$ python -q
>>> import numpy as np
>>> import numpy.linalg as la
>>> np.set_printoptions(precision=1, suppress=True, linewidth=160)
>>> J = np.load("arr.npy")
>>> J
array([[ 0,  0,  0],
       [-2, -3, -1],
       [ 0,  0,  0],
       [ 0,  1,  0],
       [-2, -3, -1],
       [ 0,  0,  0],
       [ 0,  0,  0],
       [-2,  0,  2],
       [-2, -3, -1],
       [ 0,  1,  0],
       [ 0,  0,  0],
       [-2,  0,  2],
       [ 0,  0,  0],
       [ 0,  1,  0],
       [ 0,  0,  0],
       [ 0,  1,  0],
       [-2,  0,  2],
       [ 0,  0,  0],
       [ 0,  0,  0],
       [ 0,  0,  0],
       [ 0,  0,  0],
       [ 0,  0,  0],
       [ 0,  0,  0],
       [-2,  0,  2],
       [-2,  0,  2],
       [-2, -3, -1]])
>>> Uu, sigma, vt = la.svd(J, full_matrices=False)
>>> np.round(Uu.T @ J @ vt.T, 1) + 0
array([[7.9, 0. , 0. ],
       [0. , 6.1, 0. ],
       [0. , 0. , 1.1]])
>>> np.round(vt @ vt.T, 1) + 0
array([[1., 0., 0.],
       [0., 1., 0.],
       [0., 0., 1.]])
>>> print(np.sqrt((sigma ** 2).sum()), np.round(la.norm(J), 1))
10.0 10.0
>>> np.round(Uu.T @ Uu, 1) + 0
array([[1., 0., 0.],
       [0., 1., 0.],
       [0., 0., 1.]])
>>> sigma
array([7.9, 6.1, 1.1])
>>> print(np.abs(Uu[:, 0]).round(6).argmax())
1
>>> W2 = J[[14, 4]].astype(float)
>>> for _ in range(6):
...     z = la.norm(J[:, None] - W2, axis=-1).argmin(axis=1)
...     W2 = np.array([J[z == j].mean(axis=0) for j in range(2)])
... 
>>> print(z)
[0 1 0 0 1 0 0 0 1 0 0 0 0 0 0 0 0 0 0 0 0 0 0 0 0 1]
>>> np.bincount(z)
array([22,  4])
>>> W2[1] - W2[0]
array([-1.5, -3.2, -1.5])
>>> W2
array([[-0.5,  0.2,  0.5],
       [-2. , -3. , -1. ]])
>>> data = np.array([[-4, -1, 3, 3], [-5, -1, 5, -5], [5, -4, -5, -2], [4, -4, -2, 0]])
>>> P = np.triu(np.array([[1, -4, -2, 3], [5, 5, 4, 1], [4, 4, 4, 3], [3, -2, -4, -3]]), 1) + np.eye(4)
>>> Y = P @ data @ la.inv(P)
>>> np.poly(Y)
array([   1.,   10.,   -7., -273., -432.])
>>> la.matrix_rank(Y)
np.int64(4)
>>> Y
array([[  18.,   71., -261.,  685.],
       [  19.,   55., -199.,  472.],
       [  17.,   52., -185.,  450.],
       [   4.,   12.,  -42.,  102.]])
>>> W1 = np.array([[5, 3, 5, -5, 2, 3],
...     [5, 2, 3, -5, 1, 4],
...     [4, -5, -5, -1, 1, 5],
...     [2, -1, -3, 3, 5, -5]])
>>> c = np.array([-1, 1, 0, -3, 3, -1])
>>> act = np.maximum(data @ W1 + c, 0)
>>> act
array([[ 0,  0,  0, 28, 12,  0],
       [ 0,  0,  0,  7,  0, 30],
       [ 0, 35, 44,  0,  0,  0],
       [ 0, 15, 18,  0,  5,  0]])
>>> W2 = np.array([[8, -8], [3, -5], [-2, 6], [-5, -3], [1, -5], [5, 4]])
>>> (act @ W2).round(6).argmax(axis=1)
array([0, 0, 1, 0])
>>> print(W1 @ W2)
[[ 81  -8]
 [ 86  -6]
 [ 58 -19]
 [-16 -83]]
>>> act @ W2
array([[-128, -144],
       [ 115,   99],
       [  17,   89],
       [  14,    8]])
>>> O = data.astype(float).copy()
>>> for j in range(4):
...     O[:, j] -= O[:, :j] @ (O[:, :j].T @ O[:, j])
...     O[:, j] /= la.norm(O[:, j])
... 
>>> np.round(O.T @ data, 1) + 0
array([[ 9.1, -3. , -7.7,  0.3],
       [ 0. ,  5. , -0.6,  2.2],
       [ 0. ,  0. ,  1.7, -1.2],
       [ 0. ,  0. ,  0. ,  5.6]])
>>> K = np.array([[0, 0, 1], [0, 0, 1], [1, 1, 0]])
>>> # column 1 repeats column 0
>>> K.sum(axis=0)
array([1, 1, 2])
>>> np.argwhere(np.triu(K))
array([[0, 2],
       [1, 2]])
>>> low = np.diag(K.sum(axis=1)) - K
>>> low @ np.ones(3)
array([0., 0., 0.])
>>> np.round(la.eigvalsh(low), 1) + 0
array([0., 1., 3.])
>>> round(la.det(low[1:, 1:]))
1
>>> rk = la.matrix_rank(K)
>>> rk
np.int64(2)
>>> null = la.svd(K)[2][rk:].T
>>> [int(la.matrix_rank(K[:, :j + 1])) for j in range(3)]
[1, 1, 2]
>>> null @ null.T
array([[ 0.5, -0.5,  0. ],
       [-0.5,  0.5,  0. ],
       [ 0. ,  0. ,  0. ]])
>>> [int(la.matrix_rank(np.delete(K, i, axis=0))) for i in range(3)]
[2, 2, 1]
>>> K @ null
array([[0.],
       [0.],
       [0.]])
>>> Uu, sigma, vt = la.svd(K)
>>> vecs = vt[:(sigma > 1e-8).sum()]
>>> rng = np.random.default_rng(72)
>>> x = K[1] + 2 * K[0] + rng.integers(2) * np.eye(3)[1]
>>> x
array([0., 1., 3.])
>>> vecs.T @ vecs
array([[0.5, 0.5, 0. ],
       [0.5, 0.5, 0. ],
       [0. , 0. , 1. ]])
>>> round(float(la.norm(x - vecs.T @ vecs @ x)), 1)
0.7
>>> P = np.triu(np.array([[-2, 3, -3], [-1, 3, 0], [1, 1, 3]]), 1) + np.eye(3)
>>> Y = P @ K @ la.inv(P)
>>> P @ K - K @ P
array([[-3., -3.,  3.],
       [ 0.,  0.,  0.],
       [ 0., -3.,  3.]])
>>> print(np.round(la.det(Y), 1))
-0.0
>>> np.einsum("ii->", K)
np.int64(0)
>>> np.round(la.eigvals(K).sum().real, 1)
np.float64(-0.0)
>>> round(float(la.det(2 * K)), 1), round(la.det(K), 1)
(0.0, np.float64(0.0))
>>> np.kron(np.eye(2, dtype=int), K)
array([[0, 0, 1, 0, 0, 0],
       [0, 0, 1, 0, 0, 0],
       [1, 1, 0, 0, 0, 0],
       [0, 0, 0, 0, 0, 1],
       [0, 0, 0, 0, 0, 1],
       [0, 0, 0, 1, 1, 0]])
>>> np.round(la.eigvals(K), 1) + 0
array([-1.4,  0. ,  1.4])
>>> print(np.round(np.poly(K), 1) + 0)
[ 1.  0. -2.  0.]
>>> arr = np.load("layer3.npy")
>>> arr
array([[ -3,  -3,  -2,   0],
       [  2,  -7,  -3,   0],
       [ -3,  -1,  -5,  -3],
       [ -3,   3,  -2, -18]])
>>> P = np.triu(np.array([[0, 3, 3, 1], [-1, 0, -2, 1], [-3, -3, -1, -2], [1, -2, -1, 2]]), 1) + np.eye(4)
>>> Y = P @ arr @ la.inv(P)
>>> np.trace(Y), np.trace(arr)
(np.float64(-33.0), np.int64(-33))
>>> Y
array([[ -9.,   3.,   5., -11.],
       [  5., -17., -44., -88.],
       [  3., -16., -42., -38.],
       [ -3.,  12.,  31.,  35.]])
>>> la.matrix_rank(Y)
np.int64(4)
>>> x = np.array([3, -2, -4, -3])
>>> h1 = np.maximum(Y @ x, 0)
>>> np.maximum(Y @ x, 0) - np.maximum(-Y @ x, 0)
array([ -20.,  489.,  323., -262.])
>>> h1
array([  0., 489., 323.,   0.])
>>> print(np.flatnonzero(h1 > 1e-9))
[1 2]
>>> np.maximum(Y @ (3 * x), 0)
array([   0., 1467.,  969.,    0.])
